>>> import numpy as np
>>> import numpy.linalg as la
>>> np.set_printoptions(suppress=True, linewidth=120)
>>> def rnd(a):
...     return np.round(a, 4) + 0
... 
>>> rng = np.random.default_rng(890)
>>> K = np.array([[2, 1, 3, 2, 2, 2, 0, 1, 2, 2],
...     [3, 1, 3, 3, 2, 3, 3, 1, 0, 2],
...     [2, 0, 1, 0, 2, 1, 3, 0, 1, 3],
...     [2, 3, 1, 2, 2, 3, 3, 1, 0, 2],
...     [2, 3, 1, 0, 3, 1, 0, 1, 0, 2],
...     [3, 0, 3, 1, 0, 0, 1, 0, 2, 1],
...     [3, 1, 0, 2, 0, 2, 2, 2, 3, 0],
...     [1, 1, 0, 1, 3, 0, 1, 1, 1, 0],
...     [0, 0, 2, 0, 3, 3, 3, 2, 1, 3],
...     [3, 2, 2, 1, 0, 0, 0, 3, 1, 1],
...     [3, 2, 0, 1, 3, 3, 1, 2, 1, 3],
...     [2, 1, 1, 0, 0, 2, 2, 3, 3, 0]]) * (rng.random((12, 10)) < 0.3)
>>> K
array([[0, 0, 0, 2, 2, 2, 0, 1, 0, 0],
       [3, 0, 0, 0, 0, 0, 0, 0, 0, 0],
       [0, 0, 0, 0, 0, 1, 3, 0, 1, 0],
       [2, 0, 1, 2, 2, 0, 0, 0, 0, 0],
       [2, 0, 0, 0, 0, 0, 0, 0, 0, 2],
       [3, 0, 0, 0, 0, 0, 0, 0, 0, 0],
       [3, 1, 0, 0, 0, 0, 0, 0, 0, 0],
       [0, 0, 0, 0, 0, 0, 0, 0, 1, 0],
       [0, 0, 2, 0, 0, 3, 0, 2, 1, 0],
       [3, 2, 0, 1, 0, 0, 0, 3, 0, 0],
       [0, 0, 0, 1, 3, 0, 1, 0, 0, 0],
       [0, 0, 1, 0, 0, 0, 2, 0, 0, 0]])
>>> # rows 1 and 5 are equal
>>> x0 = np.array([-2, -1, -3, -2, 0, -1, 3, 1, -2, -3])
>>> y = K @ x0
>>> y
array([ -5,  -6,   6, -11, -10,  -6,  -7,  -2,  -9,  -7,   1,   3])
>>> rnd(la.solve(K.T @ K, K.T @ y))
array([-2., -1., -3., -2.,  0., -1.,  3.,  1., -2., -3.])
>>> rnd(la.lstsq(K, y)[0])
array([-2., -1., -3., -2.,  0., -1.,  3.,  1., -2., -3.])
>>> y = y + 0.05 * rng.normal(size=12)
>>> rnd(y)
array([ -5.0608,  -6.0441,   5.9798, -10.9904, -10.0435,  -5.9843,  -6.9139,  -2.0378,  -9.0364,  -7.0787,   0.9059,
         2.9457])
>>> coef, *_ = la.lstsq(K, y)
>>> coef.round()
array([-2., -1., -3., -2., -0., -1.,  3.,  1., -2., -3.])
>>> rnd(la.norm(y - K @ coef))
np.float64(0.068)
>>> W0 = np.load("x.npy")
>>> W0
array([[ 0,  0,  0,  2,  0,  2,  0,  0,  1,  0,  0,  0,  0,  0,  2,  0],
       [-2, -1,  0,  1,  0, -3,  0,  0,  0,  0,  0,  0,  0,  0, -1,  2],
       [-1,  2,  0,  0,  0,  3,  2,  0,  0,  0,  0,  1,  0,  0,  0,  0],
       [ 0,  0,  0,  0,  0, -1,  0,  0,  0,  0,  0,  0,  0,  0, -1,  0],
       [ 0,  1,  0,  1,  0, -2,  0,  0,  0,  0,  0,  0, -1,  0,  0,  2],
       [-1,  0,  0,  0,  0,  0,  0,  2,  2,  0,  0,  1,  0,  0,  0,  0],
       [ 0,  0,  0, -3, -3,  2, -2,  0,  0,  0,  0,  2, -1, -2,  0, -3],
       [ 0,  0,  0,  0,  0,  0,  0, -1, -3,  0,  0,  0,  0,  0,  0,  0],
       [ 0,  0,  3,  0,  0,  0,  0,  2, -1,  1, -1,  0,  0,  0,  0,  0]])
>>> W0 - W0[0]
array([[ 0,  0,  0,  0,  0,  0,  0,  0,  0,  0,  0,  0,  0,  0,  0,  0],
       [-2, -1,  0, -1,  0, -5,  0,  0, -1,  0,  0,  0,  0,  0, -3,  2],
       [-1,  2,  0, -2,  0,  1,  2,  0, -1,  0,  0,  1,  0,  0, -2,  0],
       [ 0,  0,  0, -2,  0, -3,  0,  0, -1,  0,  0,  0,  0,  0, -3,  0],
       [ 0,  1,  0, -1,  0, -4,  0,  0, -1,  0,  0,  0, -1,  0, -2,  2],
       [-1,  0,  0, -2,  0, -2,  0,  2,  1,  0,  0,  1,  0,  0, -2,  0],
       [ 0,  0,  0, -5, -3,  0, -2,  0, -1,  0,  0,  2, -1, -2, -2, -3],
       [ 0,  0,  0, -2,  0, -2,  0, -1, -4,  0,  0,  0,  0,  0, -2,  0],
       [ 0,  0,  3, -2,  0, -2,  0,  2, -2,  1, -1,  0,  0,  0, -2,  0]])
>>> np.abs(W0).max()
np.int64(3)
>>> rnd(la.svd(W0, compute_uv=False))
array([7.6761, 5.2822, 4.3732, 4.0389, 3.2786, 2.5564, 2.0446, 0.9616, 0.5897])
>>> np.diff(W0, axis=0)
array([[-2, -1,  0, -1,  0, -5,  0,  0, -1,  0,  0,  0,  0,  0, -3,  2],
       [ 1,  3,  0, -1,  0,  6,  2,  0,  0,  0,  0,  1,  0,  0,  1, -2],
       [ 1, -2,  0,  0,  0, -4, -2,  0,  0,  0,  0, -1,  0,  0, -1,  0],
       [ 0,  1,  0,  1,  0, -1,  0,  0,  0,  0,  0,  0, -1,  0,  1,  2],
       [-1, -1,  0, -1,  0,  2,  0,  2,  2,  0,  0,  1,  1,  0,  0, -2],
       [ 1,  0,  0, -3, -3,  2, -2, -2, -2,  0,  0,  1, -1, -2,  0, -3],
       [ 0,  0,  0,  3,  3, -2,  2, -1, -3,  0,  0, -2,  1,  2,  0,  3],
       [ 0,  0,  3,  0,  0,  0,  0,  3,  2,  1, -1,  0,  0,  0,  0,  0]])
>>> rnd(la.norm(W0))
np.float64(12.0416)
>>> W0.shape
(9, 16)
>>> r0 = np.array([3, 5, 7, 4, 5, 8, 6, 0, 0, 4, 6, 0, 4, 3, 8, 1]) + 0.5
>>> m1 = np.eye(16) - 2 * np.outer(r0, r0) / (r0 @ r0)
>>> rnd(m1)
array([[ 0.9435, -0.0887, -0.121 , -0.0726, -0.0887, -0.1371, -0.1048, -0.0081, -0.0081, -0.0726, -0.1048, -0.0081,
        -0.0726, -0.0565, -0.1371, -0.0242],
       [-0.0887,  0.8606, -0.1901, -0.1141, -0.1394, -0.2154, -0.1647, -0.0127, -0.0127, -0.1141, -0.1647, -0.0127,
        -0.1141, -0.0887, -0.2154, -0.038 ],
       [-0.121 , -0.1901,  0.7408, -0.1555, -0.1901, -0.2938, -0.2247, -0.0173, -0.0173, -0.1555, -0.2247, -0.0173,
        -0.1555, -0.121 , -0.2938, -0.0518],
       [-0.0726, -0.1141, -0.1555,  0.9067, -0.1141, -0.1763, -0.1348, -0.0104, -0.0104, -0.0933, -0.1348, -0.0104,
        -0.0933, -0.0726, -0.1763, -0.0311],
       [-0.0887, -0.1394, -0.1901, -0.1141,  0.8606, -0.2154, -0.1647, -0.0127, -0.0127, -0.1141, -0.1647, -0.0127,
        -0.1141, -0.0887, -0.2154, -0.038 ],
       [-0.1371, -0.2154, -0.2938, -0.1763, -0.2154,  0.6671, -0.2546, -0.0196, -0.0196, -0.1763, -0.2546, -0.0196,
        -0.1763, -0.1371, -0.3329, -0.0588],
       [-0.1048, -0.1647, -0.2247, -0.1348, -0.1647, -0.2546,  0.8053, -0.015 , -0.015 , -0.1348, -0.1947, -0.015 ,
        -0.1348, -0.1048, -0.2546, -0.0449],
       [-0.0081, -0.0127, -0.0173, -0.0104, -0.0127, -0.0196, -0.015 ,  0.9988, -0.0012, -0.0104, -0.015 , -0.0012,
        -0.0104, -0.0081, -0.0196, -0.0035],
       [-0.0081, -0.0127, -0.0173, -0.0104, -0.0127, -0.0196, -0.015 , -0.0012,  0.9988, -0.0104, -0.015 , -0.0012,
        -0.0104, -0.0081, -0.0196, -0.0035],
       [-0.0726, -0.1141, -0.1555, -0.0933, -0.1141, -0.1763, -0.1348, -0.0104, -0.0104,  0.9067, -0.1348, -0.0104,
        -0.0933, -0.0726, -0.1763, -0.0311],
       [-0.1048, -0.1647, -0.2247, -0.1348, -0.1647, -0.2546, -0.1947, -0.015 , -0.015 , -0.1348,  0.8053, -0.015 ,
        -0.1348, -0.1048, -0.2546, -0.0449],
       [-0.0081, -0.0127, -0.0173, -0.0104, -0.0127, -0.0196, -0.015 , -0.0012, -0.0012, -0.0104, -0.015 ,  0.9988,
        -0.0104, -0.0081, -0.0196, -0.0035],
       [-0.0726, -0.1141, -0.1555, -0.0933, -0.1141, -0.1763, -0.1348, -0.0104, -0.0104, -0.0933, -0.1348, -0.0104,
         0.9067, -0.0726, -0.1763, -0.0311],
       [-0.0565, -0.0887, -0.121 , -0.0726, -0.0887, -0.1371, -0.1048, -0.0081, -0.0081, -0.0726, -0.1048, -0.0081,
        -0.0726,  0.9435, -0.1371, -0.0242],
       [-0.1371, -0.2154, -0.2938, -0.1763, -0.2154, -0.3329, -0.2546, -0.0196, -0.0196, -0.1763, -0.2546, -0.0196,
        -0.1763, -0.1371,  0.6671, -0.0588],
       [-0.0242, -0.038 , -0.0518, -0.0311, -0.038 , -0.0588, -0.0449, -0.0035, -0.0035, -0.0311, -0.0449, -0.0035,
        -0.0311, -0.0242, -0.0588,  0.9896]])
>>> B = W0 + rng.integers(-2, 3, (9, 7)) @ rng.integers(-2, 3, (7, 16))
>>> B
array([[  0, -10,  -6,   1,  -4,   2, -10,   3,   1,  -6,   9,   5,  -9,   5,  -1,   7],
       [ -4,   2,   0,   0,  -1,   1,   5, -10,   3,  -4,  11,  -6,   1,  -2,  -2, -13],
       [  5,   4,  -3,  -7,  -1,  13,   5, -12,   1,   2,  14,  -9,   1,  -2,   0, -12],
       [  1,   4,  13,  -9,   2,  -1,   8,  -4,   3,   9,  -2,  -6,   9,  -4,  -2, -10],
       [  5,  -1,  -4,   0,  -3,   2,  -3,   2,  -5,   1,   2,   2,  -1,  -4,  -8,   8],
       [  8,   4,  -8,  -3,   1,  11,   7, -12,  -9,  -2,  10,   8,   5,  -5,  -2,  -2],
       [  0,  -2,  -3,  -4,  -2,   4,  -1,  -6,  -3,  -6,   8,  10,  -2,   0,   2,  -3],
       [  6,  -8,   6, -14,  -4,  -4,  -4,  -3,   1,  12,  -2,  -6,  -4,   8,   0,  -4],
       [ -3, -10,   1,   0,  -3,  -7,  -7,   5,  -2,  -5,   0,  12,  -8,   8,  -1,   7]])
>>> la.matrix_rank(B - W0, tol=1e-8)
np.int64(7)
>>> np.abs(B - W0).sum(axis=1)
array([ 78,  69,  86,  85,  52, 101,  46,  88,  79])
>>> B - W0
array([[  0, -10,  -6,  -1,  -4,   0, -10,   3,   0,  -6,   9,   5,  -9,   5,  -3,   7],
       [ -2,   3,   0,  -1,  -1,   4,   5, -10,   3,  -4,  11,  -6,   1,  -2,  -1, -15],
       [  6,   2,  -3,  -7,  -1,  10,   3, -12,   1,   2,  14, -10,   1,  -2,   0, -12],
       [  1,   4,  13,  -9,   2,   0,   8,  -4,   3,   9,  -2,  -6,   9,  -4,  -1, -10],
       [  5,  -2,  -4,  -1,  -3,   4,  -3,   2,  -5,   1,   2,   2,   0,  -4,  -8,   6],
       [  9,   4,  -8,  -3,   1,  11,   7, -14, -11,  -2,  10,   7,   5,  -5,  -2,  -2],
       [  0,  -2,  -3,  -1,   1,   2,   1,  -6,  -3,  -6,   8,   8,  -1,   2,   2,   0],
       [  6,  -8,   6, -14,  -4,  -4,  -4,  -2,   4,  12,  -2,  -6,  -4,   8,   0,  -4],
       [ -3, -10,  -2,   0,  -3,  -7,  -7,   3,  -1,  -6,   1,  12,  -8,   8,  -1,   7]])
